In [1]: import numpy as np

In [2]: import numpy.linalg as la

In [3]: np.set_printoptions(precision=1, suppress=True, linewidth=100, sign=" ")

In [4]: tidy = lambda a: np.round(a, 1) + 0

In [5]: arr = np.load("out13.npy")

In [6]: arr
Out[6]: 
array([[ 2,  1,  0, -2],
       [-2,  2,  1,  0],
       [ 0, -2,  2,  1],
       [ 1,  0, -2,  2]])

In [7]: u, v = arr[0], arr[1]

In [8]: u @ u
Out[8]: np.int64(9)

In [9]: p = (u @ v) / (u @ u) * u

In [10]: tidy(v - p)
Out[10]: array([-1.6,  2.2,  1. , -0.4])

In [11]: tidy(p)
Out[11]: array([-0.4, -0.2,  0. ,  0.4])

In [12]: la.matrix_rank(np.outer(u, v))
Out[12]: np.int64(1)

In [13]: (v - p) @ u
Out[13]: np.float64(0.0)

In [14]: Q, evecs = la.qr(arr[:, :1])[0], la.qr(arr[:, 1:])[0]

In [15]: sig = la.svd(Q.T @ evecs, compute_uv=False)

In [16]: tidy(la.norm(Q @ Q.T - evecs @ evecs.T, 2))
Out[16]: np.float64(1.0)

In [17]: tidy(np.degrees(np.arccos(sig.clip(0, 1))))
Out[17]: array([ 36.4])

In [18]: (sig > 0.9).sum()
Out[18]: np.int64(0)

In [19]: tidy(sig)
Out[19]: array([ 0.8])

In [20]: m1 = np.loadtxt("run15.csv", delimiter=",")

In [21]: m1
Out[21]: 
array([[ 0.2, -0.2,  0.4,  0.5,  0.3,  0.1,  1.3,  0.4,  0.8],
       [-0.3, -0.1, -0.2, -0.3, -0.5,  0.2, -0.6,  0.1,  0.1],
       [-0.5, -0.3,  0. ,  0.1, -0.4, -0.3,  0. , -0.4,  0.1],
       [ 0.1, -0.2,  3.3,  0.9,  3.4,  3.3,  2.4,  0.5,  1.9],
       [-0.2,  0.4, -3.6, -1.4, -3.8, -3.8, -2.3, -0.9, -2.9],
       [-0.3, -0.2, -2.5, -1.3, -2.5, -2.5, -1.9, -0.1, -2. ],
       [-0.1, -0.1,  0.9,  0.3,  0.6,  1.3,  0.5,  0.3,  0.6],
       [-0.2, -0.5,  2.3,  1.3,  2. ,  2.1,  1.4,  0.5,  1.6],
       [-0.4,  0.3,  3.2,  0.5,  2.8,  3. ,  2.2,  1.6,  2. ],
       [ 0.3,  0.2,  0.3, -0.1,  0.5,  0.8,  0.4,  0.3,  0.8],
       [ 0.5, -0.3, -0.4, -0.2, -0.8, -0.3, -0.2, -0.1,  0. ],
       [-0.5,  0.1,  3.2,  1.3,  3.2,  2.9,  2.4,  1.7,  2.1],
       [-0.4,  0. ,  3.7,  1.4,  3.5,  3.8,  2. ,  1.3,  2.4],
       [ 0.2,  0.3, -0.2,  0.2, -0.8, -0.5, -0.3, -0.3, -0.8],
       [-0.4, -0.1, -4.1, -1.3, -4.1, -4.2, -2.6, -1.4, -2.8],
       [-0.6, -0.1,  1.7,  0.4,  2.7,  1.2,  1.1,  0.5,  0.8],
       [-0.4, -0.6,  2.7,  0.9,  2.3,  2.1,  1.3,  1. ,  0.9],
       [-0.4,  0.6,  3.5,  0.7,  3.3,  3.7,  3.2,  0.9,  2.8],
       [ 0.6,  0.4, -4.9, -2.2, -5.5, -4.9, -3.6, -1.7, -3.2]])

In [22]: Ac = m1 - m1.mean(axis=0)

In [23]: evecs = la.svd(Ac)[2][:1]

In [24]: Y = Ac - Ac @ evecs.T @ evecs

In [25]: la.norm(Y, axis=1).round(6).argmax()
Out[25]: np.int64(15)

In [26]: Ac = m1 - m1.mean(axis=0)

In [27]: U, sig, Vt = la.svd(Ac, full_matrices=False)

In [28]: np.abs(U[:, 0]).argmax()
Out[28]: np.int64(18)

In [29]: (np.sign(U[:, 0]) == np.sign(U[0, 0])).astype(int)
Out[29]: array([ 1,  0,  0,  1,  0,  0,  1,  1,  1,  1,  0,  1,  1,  0,  0,  1,  1,  1,  0])

In [30]: tidy(sig)
Out[30]: array([ 23.3,   2.1,   1.7,   1.6,   1.3,   1.1,   1.1,   0.7,   0.5])

In [31]: tidy(Vt[0] * np.sign(Vt[0, np.abs(Vt[0]).argmax()]))
Out[31]: array([ 0. ,  0. ,  0.5,  0.2,  0.5,  0.5,  0.3,  0.2,  0.3])

In [32]: np.searchsorted(np.cumsum(sig ** 2) / (sig ** 2).sum(), 0.9) + 1
Out[32]: np.int64(1)

In [33]: F = np.load("sample12.npy")

In [34]: tidy(F)
Out[34]: 
array([[  0.4,  -5. ,  -0.8,  -6.5,   0.8,  -0.1,  10.1,  15.4,   9.6],
       [  0.9,  -6.4,  -3.7,   0.8,   5.8,   5.6,  15.6,   3.5,   5.8],
       [  4.4,  -5. ,  -2.2,   9.7,   8.9,  13.5,  22.3,   5.9,  12.3],
       [ -7.8,  -9.5,  -7.2, -20.9,  -1.9, -13.6,  -0.7,  -1.9,  -9.5],
       [  1.1,  -5.5,  -2. ,  -1.8,   3.6,   3.7,  13.7,  10.1,   8.7],
       [  0.5,  -6.4,  -3.7,  -0.2,   5.3,   4.7,  14.8,   3.6,   5.3],
       [  0.1,  -5.4,  -1.6,  -5.9,   1.5,   0.3,  10.6,  12.7,   8.1],
       [ -2.8,  -7.5,  -4.8,  -9.2,   1.9,  -3.2,   8.1,   2.6,  -0.2],
       [  1. ,  -4.8,  -0.6,  -4.9,   1.3,   1.3,  11.3,  15.6,  10.6],
       [ -6.8, -10.6,  -9.7, -12.7,   3.3,  -7.1,   5.5, -12.9, -12.1],
       [ -1.4,  -7.3,  -4.7,  -4.4,   4.1,   0.9,  11.7,   1.4,   1.6],
       [  2.9,  -4.4,  -0.4,   1. ,   3.9,   6.4,  15.8,  14.5,  13.1],
       [  1.3,  -5.3,  -1.7,  -1.4,   3.6,   4. ,  13.9,  10.9,   9.4],
       [ -4.4,  -7.4,  -4. , -16. ,  -1.6,  -8.8,   3. ,   7.4,  -0.8],
       [ -5.2,  -8.7,  -6.3, -14.2,   0.6,  -7.7,   4.4,  -0.8,  -5.1],
       [ -0.2,  -6.2,  -3.1,  -3.7,   3.4,   1.8,  12.2,   6.8,   5.5],
       [ -1.3,  -7.4,  -5. ,  -3.8,   4.5,   1.4,  12.2,   0.3,   1.2],
       [ -1.8,  -6.5,  -3. ,  -9.1,   0.9,  -2.7,   8.2,   8.6,   3.7],
       [  0.1,  -5.9,  -2.4,  -4.2,   2.8,   1.5,  11.8,   9.2,   6.8],
       [ -6. ,  -8.8,  -6.3, -16.7,  -0.5,  -9.9,   2.5,  -0.3,  -6.2],
       [ -0.7,  -6.2,  -2.8,  -6.1,   2.2,  -0.1,  10.5,   8.4,   5.3],
       [  3.2,  -3.7,   0.8,  -0.1,   2.7,   5.7,  14.9,  18.8,  15.2],
       [ -1.5,  -6.9,  -4. ,  -6.5,   2.7,  -0.7,  10.2,   4.7,   2.6],
       [ -4.5,  -8. ,  -5.2, -13.9,   0.1,  -7.3,   4.5,   2.6,  -2.8],
       [-10.2, -10.6,  -8.4, -26.4,  -3.6, -18.5,  -4.8,  -4.6, -14.2],
       [ -8.5, -12.5, -12.7, -12.1,   5.4,  -7.2,   5.9, -23.5, -18.7],
       [ -0.3,  -7.3,  -5.1,  -0.1,   6.2,   4.5,  14.9,  -1.3,   2.3],
       [ -2.3,  -7.9,  -5.8,  -5.3,   4.3,  -0.1,  11. ,  -1.8,  -1. ],
       [ -1.8,  -6.9,  -3.8,  -7.6,   2.1,  -1.6,   9.3,   5.5,   2.6],
       [ -1.7,  -6.4,  -2.9,  -9.2,   0.8,  -2.8,   8.1,   9.2,   4. ],
       [  4.3,  -2.8,   2.3,   0.4,   2. ,   6.4,  15.3,  23.8,  18.7],
       [ -1.2,  -6.8,  -3.8,  -5.7,   2.9,   0. ,  10.8,   4.9,   3.2],
       [ -2.1,  -5.5,  -1. , -14.5,  -2.7,  -6.9,   4.2,  17.2,   6.4],
       [ -0.1,  -5.3,  -1.2,  -7.2,   0.7,  -0.8,   9.6,  14.1,   8.3],
       [ -0.6,  -7.3,  -5. ,  -1.1,   5.7,   3.6,  14.1,  -0.6,   2.1],
       [ -4.9,  -9.1,  -7.3, -11.1,   2.6,  -5.3,   6.7,  -5.2,  -6.3],
       [ -2.6,  -8.2,  -6.2,  -5.6,   4.4,  -0.4,  10.8,  -3.2,  -2. ],
       [ -8.4, -10. ,  -7.9, -21.5,  -1.7, -14.3,  -1.1,  -4.3, -11.4]])

In [35]: basis = F[[7, 31]].astype(float)

In [36]: for _ in range(4):
    ...:     lab = la.norm(F[:, None] - basis, axis=-1).argmin(axis=1)
    ...:     basis = np.array([F[lab == j].mean(axis=0) for j in range(2)])
    ...: 

In [37]: lab
Out[37]: 
array([ 1,  1,  1,  0,  1,  1,  1,  1,  1,  0,  1,  1,  1,  0,  0,  1,  1,  1,  1,  0,  1,  1,  1,
        0,  0,  0,  1,  1,  1,  1,  1,  1,  1,  1,  1,  0,  1,  0])

In [38]: np.abs(basis[1] - basis[0]).argmax()
Out[38]: np.int64(8)

In [39]: tidy(basis)
Out[39]: 
array([[ -6.7,  -9.5,  -7.5, -16.5,   0.3, -10. ,   2.6,  -4.3,  -8.7],
       [ -0.1,  -6.1,  -2.8,  -4. ,   3.1,   1.6,  12. ,   7.9,   6. ]])

In [40]: np.bincount(lab)
Out[40]: array([ 10,  28])

In [41]: tidy(basis[1] - basis[0])
Out[41]: array([  6.6,   3.4,   4.7,  12.5,   2.8,  11.6,   9.4,  12.2,  14.7])

In [42]: U, sig, Vt = la.svd(F)

In [43]: evecs = Vt[:(sig > 1e-8).sum()]

In [44]: rng = np.random.default_rng(462779)

In [45]: vec = F[25] + 3 * F[18] + rng.integers(2) * np.eye(9)[2]

In [46]: tidy(vec)
Out[46]: array([ -8.2, -30. , -19. , -24.7,  13.7,  -2.6,  41.5,   4.2,   1.8])

In [47]: la.matrix_rank(np.vstack([F, vec]))
Out[47]: np.int64(4)

In [48]: np.allclose(evecs.T @ evecs @ vec, vec)
Out[48]: False

In [49]: U, sig, Vt = la.svd(F)

In [50]: np.argmax(sig[:-1] / (sig[1:] + 1e-6)) + 1
Out[50]: np.int64(3)

In [51]: Y = U[:, :3] @ np.diag(sig[:3]) @ Vt[:3]

In [52]: tidy(la.norm(F - Y) / la.norm(F))
Out[52]: np.float64(0.0)

In [53]: tidy(la.norm(F - Y, 2)), tidy(sig[3])
Out[53]: (np.float64(0.0), np.float64(0.0))

In [54]: la.matrix_rank(Y)
Out[54]: np.int64(3)

In [55]: mat = np.loadtxt("test6.csv", delimiter=",")

In [56]: mat
Out[56]: 
array([[  4.,   3.,   5.,   2.,   1.,   4.,   2.,   3.,   0.],
       [  4.,   3.,  10.,   7.,   1.,   4.,   6.,   5.,   2.],
       [  9.,   3.,  15.,   9.,   6.,   8.,   9.,   6.,   5.],
       [ 11.,   8.,  18.,  10.,   6.,  10.,  14.,   9.,   6.],
       [ 12.,  13.,  22.,  11.,  10.,  14.,  14.,   9.,   9.],
       [ 13.,  18.,  26.,  13.,  11.,  19.,  17.,  12.,  11.],
       [ 13.,  21.,  27.,  16.,  16.,  19.,  20.,  17.,  13.],
       [ 16.,  21.,  27.,  20.,  16.,  20.,  20.,  21.,  15.],
       [ 20.,  21.,  28.,  22.,  20.,  20.,  24.,  22.,  16.],
       [ 21.,  21.,  30.,  27.,  20.,  20.,  27.,  22.,  18.],
       [ 22.,  22.,  34.,  28.,  21.,  25.,  28.,  25.,  23.],
       [ 25.,  23.,  39.,  30.,  25.,  25.,  31.,  26.,  23.],
       [ 27.,  23.,  44.,  31.,  25.,  27.,  31.,  29.,  24.],
       [ 28.,  27.,  45.,  35.,  30.,  28.,  36.,  32.,  24.],
       [ 30.,  28.,  45.,  35.,  33.,  31.,  39.,  37.,  29.],
       [ 34.,  29.,  50.,  38.,  37.,  35.,  40.,  42.,  30.],
       [ 36.,  31.,  54.,  40.,  42.,  40.,  40.,  43.,  32.],
       [ 41.,  35.,  57.,  43.,  47.,  42.,  40.,  44.,  37.],
       [ 41.,  40.,  60.,  43.,  47.,  42.,  44.,  49.,  37.],
       [ 45.,  45.,  61.,  46.,  52.,  42.,  44.,  53.,  38.],
       [ 45.,  46.,  61.,  49.,  53.,  42.,  45.,  56.,  38.],
       [ 48.,  47.,  65.,  52.,  58.,  44.,  47.,  58.,  43.],
       [ 49.,  52.,  66.,  57.,  62.,  48.,  47.,  61.,  48.],
       [ 53.,  53.,  66.,  59.,  62.,  53.,  51.,  62.,  50.],
       [ 54.,  57.,  70.,  62.,  62.,  57.,  53.,  63.,  55.],
       [ 56.,  62.,  70.,  64.,  63.,  58.,  55.,  67.,  56.],
       [ 59.,  66.,  72.,  67.,  66.,  61.,  59.,  70.,  60.],
       [ 60.,  67.,  72.,  69.,  67.,  65.,  60.,  72.,  64.],
       [ 65.,  72.,  75.,  69.,  71.,  67.,  60.,  77.,  69.]])

In [57]: def softmax(z):
    ...:     e = np.exp(z - z.max(axis=-1, keepdims=True))
    ...:     return e / e.sum(axis=-1, keepdims=True)
    ...: 

In [58]: tidy(softmax(mat[4]))
Out[58]: array([ 0.,  0.,  1.,  0.,  0.,  0.,  0.,  0.,  0.])

In [59]: tidy(softmax(10 * mat[4]))
Out[59]: array([ 0.,  0.,  1.,  0.,  0.,  0.,  0.,  0.,  0.])

In [60]: att = mat @ mat.T / np.sqrt(9)

In [61]: softmax(att).round(6).argmax(axis=1)
Out[61]: 
array([ 28,  28,  28,  28,  28,  28,  28,  28,  28,  28,  28,  28,  28,  28,  28,  28,  28,  28,
        28,  28,  28,  28,  28,  28,  28,  28,  28,  28,  28])

In [62]: softmax(att)[4] @ mat
Out[62]: array([ 65.,  72.,  75.,  69.,  71.,  67.,  60.,  77.,  69.])
